$ python3 -q
>>> import numpy as np
>>> np.set_printoptions(precision=1, suppress=True, linewidth=160)
>>> rnd = lambda a: np.round(a, 1) + 0
>>> M = np.load("out8.npy")
>>> M
array([[-7,  0,  0,  0,  0,  0,  0,  0,  0],
       [ 0,  0,  0,  0,  0,  0,  0,  0,  0],
       [ 0,  0, -6,  0,  0,  0,  0,  0,  0],
       [ 0,  0,  0,  7,  0,  0,  0,  0,  0],
       [ 0,  0,  0,  0, -3,  0,  0,  0,  0],
       [ 0,  0,  0,  0,  0, -2,  0,  0,  0],
       [ 0,  0,  0,  0,  0,  0,  3,  0,  0],
       [ 0,  0,  0,  0,  0,  0,  0, -2,  0],
       [ 0,  0,  0,  0,  0,  0,  0,  0,  4]])
>>> [round(float(np.linalg.det(M[:i, :i])), 2) + 0 for i in range(1, 10)]
[-7.0, 0.0, 0.0, 0.0, 0.0, 0.0, 0.0, 0.0, 0.0]
>>> try:
...     np.linalg.cholesky(M)
... except np.linalg.LinAlgError as e:
...     print("failed:", e)
... 
failed: Matrix is not positive definite
>>> rnd(np.linalg.eigvalsh(M).min())
np.float64(-7.0)
>>> np.linalg.cond(M) > 100
np.True_
>>> np.linalg.matrix_rank(M, rtol=0.1)
np.int64(8)
>>> [round(float(x), 1) for x in np.linalg.svd(M, compute_uv=False)[:3]]
[7.0, 7.0, 6.0]
>>> U, s, VT = np.linalg.svd(M)
>>> evecs = VT[:(s > 1e-8).sum()]
>>> rng = np.random.default_rng(855552)
>>> x = M[8] + -3 * M[1] + rng.integers(2) * np.eye(9)[3]
>>> x
array([0., 0., 0., 1., 0., 0., 0., 0., 4.])
>>> np.diag(evecs.T @ evecs)
array([1., 0., 1., 1., 1., 1., 1., 1., 1.])
>>> rnd(np.linalg.norm(x - evecs.T @ evecs @ x))
np.float64(0.0)
>>> np.allclose(evecs.T @ evecs @ x, x)
True
>>> data = np.load("x.npy")
>>> data
array([[  0.7,   0. ,   0.3,  14. ,   0.4,  -0.4,  -0.7,   0.2],
       [  0.4,  -0.4,   1.2, -32. ,   0.2,  -1.9,  -0.1,  -0.1],
       [  0.8,  -1.2,   0.1, -20. ,  -1.1,  -2.6,  -1.2,   2.2],
       [  0.8,   0.4,  -0.3,  -6. ,  -2.6,   0.6,   1.5,  -0.1],
       [  0.7,  -0.7,   0. ,  -6. ,   0.2,  -1.3,  -1. ,  -0.9]])
>>> np.linalg.lstsq(M[:-1].T, M[-1])[2]
np.int32(7)
>>> np.allclose(M[:-1].T @ np.linalg.lstsq(M[:-1].T, M[-1])[0], M[-1])
False
>>> np.abs(np.diag(np.linalg.qr(M)[1])) > 1e-9
array([ True, False,  True,  True,  True,  True,  True,  True,  True])
>>> rnd(np.linalg.norm(data, 2) / np.linalg.norm(data))
np.float64(1.0)
>>> [round(float(x), 1) for x in np.linalg.svd(data, compute_uv=False)[:3]]
[41.3, 3.8, 3.0]
>>> np.linalg.cond(data) > 100
np.False_
>>> Y = data + rng.integers(-2, 3, (5, 1)) @ rng.integers(-2, 3, (1, 8))
>>> rnd(Y)
array([[  0.7,   0. ,   0.3,  14. ,   0.4,  -0.4,  -0.7,   0.2],
       [ -1.6,  -1.4,   1.2, -30. ,   2.2,  -0.9,   1.9,  -0.1],
       [  2.8,  -0.2,   0.1, -22. ,  -3.1,  -3.6,  -3.2,   2.2],
       [  4.8,   2.4,  -0.3, -10. ,  -6.6,  -1.4,  -2.5,  -0.1],
       [ -1.3,  -1.7,   0. ,  -4. ,   2.2,  -0.3,   1. ,  -0.9]])
>>> rnd(np.linalg.svd(Y - data, compute_uv=False))
array([11.2,  0. ,  0. ,  0. ,  0. ])
>>> np.linalg.matrix_rank(Y - data, tol=1e-8)
np.int64(1)
>>> feats = np.array([[0.4, 1.0, -0.7], [1.4, 2.4, -1.9], [1.3, 2.3, -1.6]])
>>> feats
array([[ 0.4,  1. , -0.7],
       [ 1.4,  2.4, -1.9],
       [ 1.3,  2.3, -1.6]])
>>> Y = feats / np.linalg.norm(feats, axis=1, keepdims=True)
>>> gram = Y @ Y.T
>>> np.argwhere(np.triu(np.abs(gram) > 0.95, 1))
array([[0, 1],
       [0, 2],
       [1, 2]])
>>> rnd(np.linalg.norm(Y, axis=1))
array([1., 1., 1.])
>>> rnd(gram[0])
array([1., 1., 1.])
>>> rnd(np.degrees(np.arccos(np.clip(gram[0, 1], -1, 1))))
np.float64(7.2)
>>> U, s, VT = np.linalg.svd(feats)
>>> np.argmax(s[:-1] / (s[1:] + 1e-6)) + 1
np.int64(1)
>>> Y = U[:, :1] @ np.diag(s[:1]) @ VT[:1]
>>> rnd(np.linalg.norm(feats - Y) / np.linalg.norm(feats))
np.float64(0.0)
>>> np.linalg.matrix_rank(Y)
np.int64(1)
>>> rnd(Y)
array([[ 0.5,  0.9, -0.7],
       [ 1.4,  2.5, -1.8],
       [ 1.3,  2.3, -1.7]])
>>> rnd(np.linalg.norm(feats - Y, 2)), rnd(s[1])
(np.float64(0.2), np.float64(0.2))
>>> np.linalg.matrix_rank(feats, rtol=0.05)
np.int64(1)
>>> x = np.array([3, 2, 5])
>>> rhs = feats @ x
>>> rnd(rhs)
array([-0.3, -0.5,  0.5])
>>> rnd(np.linalg.solve(feats, feats[:, 1]))
array([0., 1., 0.])
>>> rnd(np.linalg.solve(feats, rhs + feats[:, 0]))
array([4., 2., 5.])
>>> rnd(np.linalg.solve(feats, rhs))
array([3., 2., 5.])
>>> rnd(np.linalg.solve(feats, 3 * rhs))
array([ 9.,  6., 15.])
>>> U, s, VT = np.linalg.svd(feats, full_matrices=False)
>>> rnd(U.T @ feats @ VT.T)
array([[4.7, 0. , 0. ],
       [0. , 0.2, 0. ],
       [0. , 0. , 0.1]])
>>> rnd(s / s[0])
array([1., 0., 0.])
>>> rnd(np.sqrt((s ** 2).sum())), rnd(np.linalg.norm(feats))
(np.float64(4.7), np.float64(4.7))
>>> np.abs(U[:, 0]).round(6).argmax()
np.int64(1)
>>> Q, evecs = np.linalg.qr(feats[:, :1])[0], np.linalg.qr(feats[:, 1:])[0]
>>> s = np.linalg.svd(Q.T @ evecs, compute_uv=False)
>>> (s > 0.9).sum()
np.int64(1)
>>> rnd(np.linalg.norm(Q @ Q.T - evecs @ evecs.T, 2))
np.float64(1.0)
>>> rnd(s)
array([1.])
>>> A = np.load("layer16.npy")
>>> A
array([[ 0.3, -0.3, -0.7,  0.2],
       [ 0.6,  1.8,  1.9,  0.5],
       [ 0.3, -0.9,  0.4,  0.4],
       [ 2.2, -0.7,  1.1,  0. ],
       [ 0.8, -1.1,  0.7, -1.6],
       [ 1. , -0.9, -0.3, -0.3],
       [-0.2,  0.3,  0.1, -1.4],
       [ 0.8,  1.2,  0.5, -1.7],
       [-1. ,  0.6, -0.9, -1.6],
       [ 1.2,  0.3,  1.3,  0.6]])
>>> x = np.array([2, -9, 5, 6])
>>> h = np.maximum(A @ x, 0)
>>> rnd(h)
array([ 1. ,  0. , 13.1, 16.2,  5.4,  6.8,  0. ,  0. ,  0. ,  9.8])
>>> A * (h > 1e-9)[:, None]
array([[ 0.3, -0.3, -0.7,  0.2],
       [ 0. ,  0. ,  0. ,  0. ],
       [ 0.3, -0.9,  0.4,  0.4],
       [ 2.2, -0.7,  1.1,  0. ],
       [ 0.8, -1.1,  0.7, -1.6],
       [ 1. , -0.9, -0.3, -0.3],
       [-0. ,  0. ,  0. , -0. ],
       [ 0. ,  0. ,  0. , -0. ],
       [-0. ,  0. , -0. , -0. ],
       [ 1.2,  0.3,  1.3,  0.6]])
>>> rnd(A.T @ h)
array([ 62.8, -32.6,  36.8,   0.6])
>>> cen = A - A.mean(axis=0)
>>> evecs = np.linalg.svd(cen)[2][:3]
>>> Y = cen - cen @ evecs.T @ evecs
>>> rnd(Y.std(axis=0))
array([0.2, 0.1, 0.2, 0. ])
>>> np.linalg.norm(Y, axis=1).round(6).argmax()
np.int64(4)
>>> rnd(np.cov(cen @ evecs.T, rowvar=False))
array([[1.6, 0. , 0. ],
       [0. , 1.1, 0. ],
       [0. , 0. , 0.6]])
>>> cen = (A - A.mean(axis=0)) / A.std(axis=0)
>>> rnd(cen.std(axis=0))
array([1., 1., 1., 1.])
>>> np.argwhere(np.abs(cen) > 2)
array([], shape=(0, 2), dtype=int64)
>>> coef = np.linalg.lstsq(np.delete(cen, 1, axis=1), cen[:, 1])[0]
>>> rnd(coef)
array([-0.7,  0.8, -0.1])
>>> rnd(1 - np.var(cen[:, 1] - np.delete(cen, 1, axis=1) @ coef))
np.float64(0.4)
>>> np.abs(coef).argmax()
np.int64(1)
>>> W0 = np.load("block12.npy")
>>> W0
array([[-2.5, -2.2,  2.7,  1.3,  0.7,  5.3,  7.2],
       [ 3.6, -1.5,  1.8, -4.2,  3.9,  6.8, -1.5],
       [-2.2,  1.6,  2.9,  7.4,  3. ,  3.4, -2.9],
       [-0.1, -2.1,  3.5, -6.2,  6.2,  0.9, -2.5],
       [ 4.7,  5.8, -0.9,  3.2,  2.6, -3.5, -3.8],
       [ 0.5,  0.5, -8.7,  1.8,  1.4,  1.1, -4.1],
       [-7.2, -2.7, -0.7,  2.5, -1.4, -2.3, -5.1],
       [-8.4,  3.5,  0.3, -1.7, -0.2,  2.5, -2.7],
       [ 2.8,  0.4,  5.6,  2.1, -3.7,  6.2, -1.9],
       [ 3.1, -1.2,  7.5, -1.9,  0. , -5.4,  0.5],
       [ 2. ,  2. , -2.7,  3.6, -0.2,  2. , -8.2],
       [-1. ,  0.4,  3.1,  4.2,  7.8,  3.1, -1.3],
       [ 6.6,  1.5, -1.3, -0.8, -4.8, -1.8, -5.1],
       [ 2.1,  9.3, -0.6,  2.2, -1.1,  1.6, -0.3],
       [ 3.8,  4.7, -0.3,  2.6,  6.5,  0.3, -3.9],
       [-1.5, -4.7, -3.5,  4.6,  1.3, -5.4, -3.5],
       [-1.3, -8.4,  0.5,  3.3, -3.9,  0.8,  1.2],
       [ 4.7, -7. ,  1.8, -0.2, -3.2, -3.9,  1. ],
       [ 3.5, -3.6, -3.3,  7. , -3.1,  2.3,  0.5],
       [ 6.7,  3.3, -5.8, -2.5, -0.2,  0.5, -2. ],
       [-2.1,  0.7, -3.7, -0.8, -7.3,  4.7, -2.3],
       [-1.8,  3.8, -0.8,  5.2, -5.4, -1.4, -4.8],
       [-1.3, -2.2, -2.1,  7.9,  1.7, -2.8, -3.9],
       [ 5.7,  0.4, -1.6,  4. , -3.6,  4.1,  4.3],
       [-3.3,  8. , -4.1, -1.1,  2.1, -1.2, -1. ],
       [-1.3,  1.7,  0.7,  4.1,  3.9,  2.4, -7.6],
       [ 1.2,  5.2,  0. ,  1.6, -0.1,  0. , -8.3],
       [ 0.4,  1.1, -0.7, -2.5, -5.7,  7.7,  0.3],
       [-5.6,  1.4, -2.9, -5.9, -0.4,  4.1,  2.6],
       [ 1.1, -5.8, -1.7,  2.3,  4.1, -2.8, -5.6],
       [-3.4,  2.9,  1. , -3.5, -7.2,  1.9,  3.4],
       [-3.6,  5.9, -2.9,  1.5,  3.5, -4.6, -2.9],
       [ 4.4,  1.4,  1.9,  3.2, -7.9, -1.4, -1. ],
       [ 4.8, -7.2,  3.9,  1.4, -2.4,  0. ,  1.4],
       [-2.8,  0.1,  2. , -5.4, -1.7, -1.4,  7.4],
       [ 4.6,  6.2,  2.2, -4.5, -1.6,  2.2,  2.9],
       [-3.7,  1. ,  1.4, -3.3, -2.3, -7.6, -3.2],
       [ 3.9, -0.3,  2.4,  2.9,  2.1,  1.8,  8. ],
       [-0.8, -1.9,  1.5, -7.1,  0.6,  1.4,  6.4],
       [-0.4,  5.5,  5.1,  2.4,  3. ,  5. ,  2.2],
       [ 0.6,  6.5, -2.3, -4.6,  3.3,  4. , -2.2]])
>>> cen = W0 - W0.mean(axis=0)
>>> evecs = np.linalg.svd(cen)[2][:5]
>>> Y = cen - cen @ evecs.T @ evecs
>>> rnd(np.linalg.norm(Y) / np.linalg.norm(cen))
np.float64(0.4)
>>> rnd((cen @ evecs.T).std(axis=0))
array([4.9, 4.4, 3.8, 3.7, 3.3])
>>> rnd(np.diag(evecs.T @ evecs))
array([1. , 0.8, 0.3, 0.8, 0.9, 0.8, 0.5])
